% ipython --no-banner

In [1]: import numpy as np

In [2]: from numpy import linalg as LA

In [3]: np.set_printoptions(suppress=True, linewidth=140)

In [4]: def tidy(a):
   ...:     return np.round(a, 2) + 0
   ...: 

In [5]: K = np.loadtxt("case9.csv", delimiter=",")

In [6]: print(K)
[[-0.48  0.65  0.28  1.47 -0.94  0.18  0.86]
 [-1.1  -1.68 -0.24  0.38  0.38  0.26 -0.6 ]
 [-1.09  0.24  1.28 -0.1   0.12  0.97  0.23]
 [ 0.13  0.2  -0.05 -0.53  0.    0.22 -0.38]
 [ 0.67  0.31 -0.89 -0.08 -0.14  1.81 -0.64]
 [ 0.52 -0.18  0.68 -0.76 -1.21  0.02 -0.48]
 [-1.16  0.74 -0.51 -0.24  0.59 -0.43 -0.48]
 [-0.45  0.16 -0.87 -0.19 -0.74 -1.45 -0.82]
 [ 0.76 -0.02  0.09 -0.4  -0.81  0.38 -0.1 ]
 [ 0.61  0.41  1.21  1.34  0.1   0.25 -1.37]]

In [7]: proj = K @ LA.solve(K.T @ K, K.T)

In [8]: print(LA.matrix_rank(np.eye(10) - proj))
3

In [9]: print(tidy(LA.eigvalsh(proj)))
[0. 0. 0. 1. 1. 1. 1. 1. 1. 1.]

In [10]: print(np.allclose(proj @ proj, proj))
True

In [11]: vec = np.array([3, -5, 6, 1, -8, 5, -5])

In [12]: y = K @ vec

In [13]: print(tidy(LA.lstsq(K, y)[0]))
[ 3. -5.  6.  1. -8.  5. -5.]

In [14]: print(tidy(LA.solve(K.T @ K, K.T @ y)))
[ 3. -5.  6.  1. -8.  5. -5.]

In [15]: print(tidy(LA.pinv(K) @ K))
[[1. 0. 0. 0. 0. 0. 0.]
 [0. 1. 0. 0. 0. 0. 0.]
 [0. 0. 1. 0. 0. 0. 0.]
 [0. 0. 0. 1. 0. 0. 0.]
 [0. 0. 0. 0. 1. 0. 0.]
 [0. 0. 0. 0. 0. 1. 0.]
 [0. 0. 0. 0. 0. 0. 1.]]

In [16]: print(tidy(y))
[  2.58   5.3    5.85   1.56   8.41  17.96 -14.95  -4.79  11.4   15.68]

In [17]: rng = np.random.default_rng(648)

In [18]: y = y + 0.05 * rng.normal(size=10)

In [19]: print(tidy(y))
[  2.6    5.38   5.87   1.51   8.34  17.93 -14.95  -4.85  11.34  15.65]

In [20]: coef, *_ = LA.lstsq(K, y)

In [21]: print([round(float(LA.norm(LA.solve(K.T @ K + lam * np.eye(7), K.T @ y))), 2) for lam in (0, 1, 10, 100)])
[13.59, 11.32, 5.0, 0.81]

In [22]: print(tidy(K.T @ (y - K @ coef)))
[0. 0. 0. 0. 0. 0. 0.]

In [23]: print(tidy(coef))
[ 2.98 -5.04  6.01  1.02 -7.97  4.99 -4.97]

In [24]: print(tidy(LA.norm(y - K @ coef)))
0.04

In [25]: A2 = np.c_[K[:, :2] @ np.array([[5, 0], [1, -2]]), np.array([2, 2, 2, 1, 3, 3, 3, 2, 3, 0])]

In [26]: print(tidy(A2))
[[-1.75 -1.3   2.  ]
 [-7.18  3.36  2.  ]
 [-5.21 -0.48  2.  ]
 [ 0.85 -0.4   1.  ]
 [ 3.66 -0.62  3.  ]
 [ 2.42  0.36  3.  ]
 [-5.06 -1.48  3.  ]
 [-2.09 -0.32  2.  ]
 [ 3.78  0.04  3.  ]
 [ 3.46 -0.82  0.  ]]

In [27]: print(LA.matrix_rank(np.c_[K, A2]))
8

In [28]: u = np.array([3, 1])

In [29]: print(tidy(np.correlate(A2[5], A2[0], "full")))
[ 4.84 -2.43  1.3  -4.53 -5.25]

In [30]: print(np.convolve(A2[5], u))
[7.26 3.5  9.36 3.  ]

In [31]: O, r_ = LA.qr(K)

In [32]: print(tidy(O @ r_))
[[-0.48  0.65  0.28  1.47 -0.94  0.18  0.86]
 [-1.1  -1.68 -0.24  0.38  0.38  0.26 -0.6 ]
 [-1.09  0.24  1.28 -0.1   0.12  0.97  0.23]
 [ 0.13  0.2  -0.05 -0.53  0.    0.22 -0.38]
 [ 0.67  0.31 -0.89 -0.08 -0.14  1.81 -0.64]
 [ 0.52 -0.18  0.68 -0.76 -1.21  0.02 -0.48]
 [-1.16  0.74 -0.51 -0.24  0.59 -0.43 -0.48]
 [-0.45  0.16 -0.87 -0.19 -0.74 -1.45 -0.82]
 [ 0.76 -0.02  0.09 -0.4  -0.81  0.38 -0.1 ]
 [ 0.61  0.41  1.21  1.34  0.1   0.25 -1.37]]

In [33]: print(np.allclose(r_.T @ r_, K.T @ K))
True

In [34]: print(tidy(abs(r_[0, 0])), tidy(LA.norm(K[:, 0])))
2.42 2.42

In [35]: J = np.array([[1.6, -0.2, -1.8, 0.2, -0.5],
    ...:     [0.1, 1.6, 1.2, -0.4, 2.0],
    ...:     [1.1, -2.3, 3.4, 0.3, 1.2],
    ...:     [2.1, 0.4, -1.0, 0.0, 0.3],
    ...:     [1.6, 0.0, 0.6, 0.4, -1.2],
    ...:     [0.9, -0.2, -0.9, 0.1, -0.2],
    ...:     [1.2, 0.2, 0.5, -0.6, -1.2],
    ...:     [0.3, 0.2, 2.4, -0.4, 1.9],
    ...:     [-1.3, -0.5, 1.2, -0.6, 0.4],
    ...:     [-0.3, 0.7, -1.7, -0.8, 0.2],
    ...:     [-0.5, 0.7, -0.1, 1.2, 0.0]])

In [36]: proj = J @ LA.solve(J.T @ J, J.T)

In [37]: print(tidy(LA.eigvalsh(proj)))
[0. 0. 0. 0. 0. 0. 1. 1. 1. 1. 1.]

In [38]: print(tidy(proj))
[[ 0.35 -0.12  0.05  0.31  0.01  0.2  -0.07 -0.11 -0.2   0.09 -0.07]
 [-0.12  0.62 -0.12  0.16 -0.03 -0.07  0.01  0.4  -0.05  0.07  0.1 ]
 [ 0.05 -0.12  0.8   0.04  0.02  0.06 -0.11  0.22  0.07 -0.25 -0.12]
 [ 0.31  0.16  0.04  0.43  0.07  0.18  0.02  0.09 -0.24  0.1  -0.06]
 [ 0.01 -0.03  0.02  0.07  0.48 -0.01  0.39 -0.02 -0.15 -0.24  0.11]
 [ 0.2  -0.07  0.06  0.18 -0.01  0.11 -0.05 -0.05 -0.11  0.05 -0.05]
 [-0.07  0.01 -0.11  0.02  0.39 -0.05  0.61  0.03  0.04 -0.01 -0.26]
 [-0.11  0.4   0.22  0.09 -0.02 -0.05  0.03  0.38  0.06 -0.01 -0.06]
 [-0.2  -0.05  0.07 -0.24 -0.15 -0.11  0.04  0.06  0.28  0.06 -0.22]
 [ 0.09  0.07 -0.25  0.1  -0.24  0.05 -0.01 -0.01  0.06  0.34 -0.27]
 [-0.07  0.1  -0.12 -0.06  0.11 -0.05 -0.26 -0.06 -0.22 -0.27  0.6 ]]

In [39]: print(tidy(np.diag(proj)))
[0.35 0.62 0.8  0.43 0.48 0.11 0.61 0.38 0.28 0.34 0.6 ]

In [40]: w, vecs = LA.eigh(proj)

In [41]: vec = np.array([-1, 0, 0, 0, -2, 2, 3, 2, 2, 3, -3])

In [42]: print(tidy(vecs * np.maximum(w, 0) @ vecs.T))
[[ 0.35 -0.12  0.05  0.31  0.01  0.2  -0.07 -0.11 -0.2   0.09 -0.07]
 [-0.12  0.62 -0.12  0.16 -0.03 -0.07  0.01  0.4  -0.05  0.07  0.1 ]
 [ 0.05 -0.12  0.8   0.04  0.02  0.06 -0.11  0.22  0.07 -0.25 -0.12]
 [ 0.31  0.16  0.04  0.43  0.07  0.18  0.02  0.09 -0.24  0.1  -0.06]
 [ 0.01 -0.03  0.02  0.07  0.48 -0.01  0.39 -0.02 -0.15 -0.24  0.11]
 [ 0.2  -0.07  0.06  0.18 -0.01  0.11 -0.05 -0.05 -0.11  0.05 -0.05]
 [-0.07  0.01 -0.11  0.02  0.39 -0.05  0.61  0.03  0.04 -0.01 -0.26]
 [-0.11  0.4   0.22  0.09 -0.02 -0.05  0.03  0.38  0.06 -0.01 -0.06]
 [-0.2  -0.05  0.07 -0.24 -0.15 -0.11  0.04  0.06  0.28  0.06 -0.22]
 [ 0.09  0.07 -0.25  0.1  -0.24  0.05 -0.01 -0.01  0.06  0.34 -0.27]
 [-0.07  0.1  -0.12 -0.06  0.11 -0.05 -0.26 -0.06 -0.22 -0.27  0.6 ]]

In [43]: print(tidy(vec @ proj @ vec))
34.29

In [44]: print(tidy(vecs * np.abs(w) @ vecs.T))
[[ 0.35 -0.12  0.05  0.31  0.01  0.2  -0.07 -0.11 -0.2   0.09 -0.07]
 [-0.12  0.62 -0.12  0.16 -0.03 -0.07  0.01  0.4  -0.05  0.07  0.1 ]
 [ 0.05 -0.12  0.8   0.04  0.02  0.06 -0.11  0.22  0.07 -0.25 -0.12]
 [ 0.31  0.16  0.04  0.43  0.07  0.18  0.02  0.09 -0.24  0.1  -0.06]
 [ 0.01 -0.03  0.02  0.07  0.48 -0.01  0.39 -0.02 -0.15 -0.24  0.11]
 [ 0.2  -0.07  0.06  0.18 -0.01  0.11 -0.05 -0.05 -0.11  0.05 -0.05]
 [-0.07  0.01 -0.11  0.02  0.39 -0.05  0.61  0.03  0.04 -0.01 -0.26]
 [-0.11  0.4   0.22  0.09 -0.02 -0.05  0.03  0.38  0.06 -0.01 -0.06]
 [-0.2  -0.05  0.07 -0.24 -0.15 -0.11  0.04  0.06  0.28  0.06 -0.22]
 [ 0.09  0.07 -0.25  0.1  -0.24  0.05 -0.01 -0.01  0.06  0.34 -0.27]
 [-0.07  0.1  -0.12 -0.06  0.11 -0.05 -0.26 -0.06 -0.22 -0.27  0.6 ]]

In [45]: F = np.array([[-9, -5, 0, 0, 0, 0],
    ...:     [-1, 9, 0, 0, 0, 0],
    ...:     [-4, -6, 0, 0, 0, 0],
    ...:     [0, 0, -9, -5, 0, 0],
    ...:     [0, 0, -1, 9, 0, 0],
    ...:     [0, 0, -4, -6, 0, 0],
    ...:     [0, 0, 0, 0, -9, -5],
    ...:     [0, 0, 0, 0, -1, 9],
    ...:     [0, 0, 0, 0, -4, -6]])

In [46]: blk = np.stack([F, 4 * F, F[::-1]])

In [47]: print(blk.sum(axis=0))
[[-45 -25   0   0  -4  -6]
 [ -5  45   0   0  -1   9]
 [-20 -30   0   0  -9  -5]
 [  0   0 -49 -31   0   0]
 [  0   0  -6  54   0   0]
 [  0   0 -29 -35   0   0]
 [ -4  -6   0   0 -45 -25]
 [ -1   9   0   0  -5  45]
 [ -9  -5   0   0 -20 -30]]

In [48]: print((blk @ F.T).shape)
(3, 9, 9)

In [49]: print(blk.shape)
(3, 9, 6)

In [50]: vec = np.array([-7, 3, -7, 3, -5, 3])

In [51]: y = F @ vec

In [52]: print(tidy(LA.lstsq(F, y)[0]))
[-7.  3. -7.  3. -5.  3.]

In [53]: y = y + 0.05 * rng.normal(size=9)

In [54]: print(tidy(y))
[48.03 34.06 10.05 48.11 33.93 10.01 29.99 32.07  2.01]

In [55]: coef, *_ = LA.lstsq(F, y)

In [56]: print(coef.round())
[-7.  3. -7.  3. -5.  3.]

In [57]: print(tidy(LA.norm(y - F @ coef)))
0.08

In [58]: print(tidy(coef))
[-7.01  3.   -7.01  2.99 -5.    3.01]
